% python3 -q
>>> import numpy as np
>>> np.set_printoptions(suppress=True, linewidth=140)
>>> data = np.load("a.npy")
>>> data
array([[0.5, 0.4, 0.1],
       [0.3, 0.4, 0.3],
       [0.5, 0.2, 0.3]])
>>> vec = np.array([3, -3, 0])
>>> np.linalg.norm(data @ vec) <= np.linalg.norm(data, 2) * np.linalg.norm(vec) + 1e-9
np.True_
>>> np.round((data * vec).sum(axis=1), 1)
array([ 0.3, -0.3,  0.9])
>>> data @ np.ones(3)
array([1., 1., 1.])
>>> M2 = np.array([[0, 5, 0], [5, 2, 1], [2, 5, 2]])
>>> np.round(data @ M2, 1)
array([[2.2, 3.8, 0.6],
       [2.6, 3.8, 1. ],
       [1.6, 4.4, 0.8]])
>>> np.round(M2.T @ data.T, 1)
array([[2.2, 2.6, 1.6],
       [3.8, 3.8, 4.4],
       [0.6, 1. , 0.8]])
>>> np.linalg.matrix_rank(data @ M2)
np.int64(3)
>>> np.einsum("ij->j", data)
array([1.3, 1. , 0.7])
>>> np.round(np.einsum("ik,kj->ji", data, M2), 1)
array([[2.2, 2.6, 1.6],
       [3.8, 3.8, 4.4],
       [0.6, 1. , 0.8]])
>>> u = np.array([-3, 2, 3])
>>> M2 = data + np.outer(u, np.eye(3)[0])
>>> round(np.linalg.det(M2) / np.linalg.det(data), 1), round(float(1 + np.linalg.solve(data, u)[0]), 1)
(np.float64(-2.5), -2.5)
>>> np.linalg.matrix_rank(np.linalg.inv(M2) - np.linalg.inv(data), tol=1e-8)
np.int64(1)
>>> round(float(np.linalg.norm(data, 1)), 1), round(float(np.linalg.norm(data, np.inf)), 1)
(1.3, 1.0)
>>> round(np.linalg.norm(data) ** 2 / np.linalg.norm(data, 2) ** 2, 1)
np.float64(1.1)
>>> round(float(data[1] @ data[0]), 1)
0.3
>>> P = np.triu(np.array([[-3, 3, 1], [3, 0, -3], [2, 3, -2]]), 1) + np.eye(3)
>>> M2 = P @ data @ np.linalg.inv(P)
>>> np.linalg.matrix_rank(M2)
np.int64(3)
>>> round(float(np.linalg.det(M2)), 1)
0.0
>>> np.round(np.trace(M2), 1), np.trace(data)
(np.float64(1.2), np.float64(1.2))
>>> np.round(P @ data - data @ P, 1) + 0
array([[ 1.4, -0.1,  1.9],
       [-1.5, -1.5,  0. ],
       [ 0. , -1.5,  0.1]])
>>> M2.round(1)
array([[  1.9,  -3.9, -12.3],
       [ -1.2,   3.4,  10.8],
       [  0.5,  -1.3,  -4.1]])
>>> np.round(np.poly(M2), 1) + 0
array([ 1. , -1.2,  0.2,  0. ])
>>> m1 = np.loadtxt("m.csv", delimiter=",")
>>> m1
array([[-2., -2.,  2.,  2.],
       [-3.,  0.,  1.,  2.],
       [-3.,  0.,  3.,  1.],
       [ 1., -3.,  2., -2.]])
>>> th = np.radians(120)
>>> Rm = np.eye(4)
>>> Rm[3, 3] = Rm[2, 2] = np.cos(th)
>>> Rm[3, 2], Rm[2, 3] = -np.sin(th), np.sin(th)
>>> Rm.round(1)
array([[ 1. ,  0. ,  0. ,  0. ],
       [ 0. ,  1. ,  0. ,  0. ],
       [ 0. ,  0. , -0.5,  0.9],
       [ 0. ,  0. , -0.9, -0.5]])
>>> M2 = m1 @ Rm.T
>>> np.round(np.abs(M2 - m1).max(axis=0), 1)
array([0. , 0. , 4.7, 4.7])
>>> np.allclose(m1 @ m1.T, M2 @ M2.T)
True
>>> rng = np.random.default_rng(52685)
>>> z = rng.permutation(4)
>>> z
array([2, 0, 3, 1])
>>> M2 = Rm[z][:, z]
>>> round(np.trace(M2), 1)
np.float64(1.0)
>>> np.allclose(M2, Rm)
False
>>> round(np.linalg.det(M2), 1), round(np.linalg.det(Rm[z]), 1)
(np.float64(1.0), np.float64(-1.0))
>>> M2.round(1)
array([[-0.5,  0. ,  0.9,  0. ],
       [ 0. ,  1. ,  0. ,  0. ],
       [-0.9,  0. , -0.5,  0. ],
       [ 0. ,  0. ,  0. ,  1. ]])
>>> W1 = np.array([[-2, -1, -1], [-3, -1, 1], [-1, -2, 3], [-1, 2, 0]])
>>> beta = np.array([2, 5, 0])
>>> hid = np.maximum(M2 @ W1 + beta, 0)
>>> np.linalg.matrix_rank(hid)
np.int64(3)
>>> (hid > 0).astype(int)
array([[1, 1, 1],
       [0, 1, 1],
       [1, 1, 0],
       [1, 1, 0]])
>>> hid.round(1)
array([[2.1, 3.8, 3.1],
       [0. , 4. , 1. ],
       [4.2, 6.9, 0. ],
       [1. , 7. , 0. ]])
>>> Z = np.array([[2, 1], [1, 3], [2, 2]])
>>> W1 @ Z
array([[-7, -7],
       [-5, -4],
       [ 2, -1],
       [ 0,  5]])
>>> np.round(hid @ Z, 1)
array([[14.2, 19.6],
       [ 6. , 14. ],
       [15.3, 24.8],
       [ 9. , 22. ]])
>>> (hid @ Z).round(6).argmax(axis=1)
array([1, 1, 1, 1])
